$ python3 -q
>>> import numpy as np
>>> from numpy import linalg as LA
>>> np.set_printoptions(precision=2, suppress=True, linewidth=160)
>>> def rd(a):
...     return np.round(a, 2) + 0
... 
>>> data = np.load("w.npy")
>>> data
array([[-3,  3,  0,  0,  0,  0],
       [-2, -3,  0,  0,  0,  0],
       [ 1,  2,  0,  0,  0,  0],
       [ 0,  0, -3,  3,  0,  0],
       [ 0,  0, -2, -3,  0,  0],
       [ 0,  0,  1,  2,  0,  0],
       [ 0,  0,  0,  0, -3,  3],
       [ 0,  0,  0,  0, -2, -3],
       [ 0,  0,  0,  0,  1,  2]])
>>> P = data @ LA.solve(data.T @ data, data.T)
>>> np.trace(P)
np.float64(6.0)
>>> rd(np.diag(P))
array([1.  , 0.74, 0.27, 1.  , 0.74, 0.27, 1.  , 0.74, 0.27])
>>> LA.matrix_rank(np.eye(9) - P)
np.int64(3)
>>> rd(P)
array([[ 1.  ,  0.03,  0.05,  0.  ,  0.  ,  0.  ,  0.  ,  0.  ,  0.  ],
       [ 0.03,  0.74, -0.44,  0.  ,  0.  ,  0.  ,  0.  ,  0.  ,  0.  ],
       [ 0.05, -0.44,  0.27,  0.  ,  0.  ,  0.  ,  0.  ,  0.  ,  0.  ],
       [ 0.  ,  0.  ,  0.  ,  1.  ,  0.03,  0.05,  0.  ,  0.  ,  0.  ],
       [ 0.  ,  0.  ,  0.  ,  0.03,  0.74, -0.44,  0.  ,  0.  ,  0.  ],
       [ 0.  ,  0.  ,  0.  ,  0.05, -0.44,  0.27,  0.  ,  0.  ,  0.  ],
       [ 0.  ,  0.  ,  0.  ,  0.  ,  0.  ,  0.  ,  1.  ,  0.03,  0.05],
       [ 0.  ,  0.  ,  0.  ,  0.  ,  0.  ,  0.  ,  0.03,  0.74, -0.44],
       [ 0.  ,  0.  ,  0.  ,  0.  ,  0.  ,  0.  ,  0.05, -0.44,  0.27]])
>>> rd(LA.eigvalsh(P))
array([0., 0., 0., 1., 1., 1., 1., 1., 1.])
>>> rd(LA.norm(P, 2) / LA.norm(P))
np.float64(0.41)
>>> [round(float(x), 2) for x in LA.svd(P, compute_uv=False)[:3]]
[1.0, 1.0, 1.0]
>>> LA.cond(P) > 100
np.True_
>>> np.argsort(-LA.norm(P, axis=0).round(6), kind="stable")[:3]
array([0, 3, 6])
>>> rd(LA.norm(data[7] - data[6]))
np.float64(6.08)
>>> data[7] @ data[6]
np.int64(-3)
>>> rd(LA.norm(data, 2))
np.float64(4.7)
>>> LA.norm(data, axis=1).argmax()
np.int64(0)
>>> rd(LA.norm(data[7], 1)), rd(LA.norm(data[7], np.inf))
(np.float64(5.0), np.float64(3.0))
>>> rd(LA.norm(data, "nuc"))
np.float64(25.29)
>>> other = np.c_[data[:, :5] @ np.array([[0, 3, 2, 3, 1],
...     [4, 0, 0, 3, 4],
...     [4, 5, 3, 3, 4],
...     [1, 0, 2, 5, 5],
...     [5, 1, 5, 0, 0]]), np.array([2, 1, 5, 5, 2, 9, 4, 1, 6])]
>>> other
array([[ 12,  -9,  -6,   0,   9,   2],
       [-12,  -6,  -4, -15, -14,   1],
       [  8,   3,   2,   9,   9,   5],
       [ -9, -15,  -3,   6,   3,   5],
       [-11, -10, -12, -21, -23,   2],
       [  6,   5,   7,  13,  14,   9],
       [-15,  -3, -15,   0,   0,   4],
       [-10,  -2, -10,   0,   0,   1],
       [  5,   1,   5,   0,   0,   6]])
>>> rd(LA.norm(LA.qr(data)[0].T @ other, axis=0) ** 2 / ((other ** 2).sum(axis=0) + 1e-12))
array([1.  , 1.  , 1.  , 1.  , 1.  , 0.36])
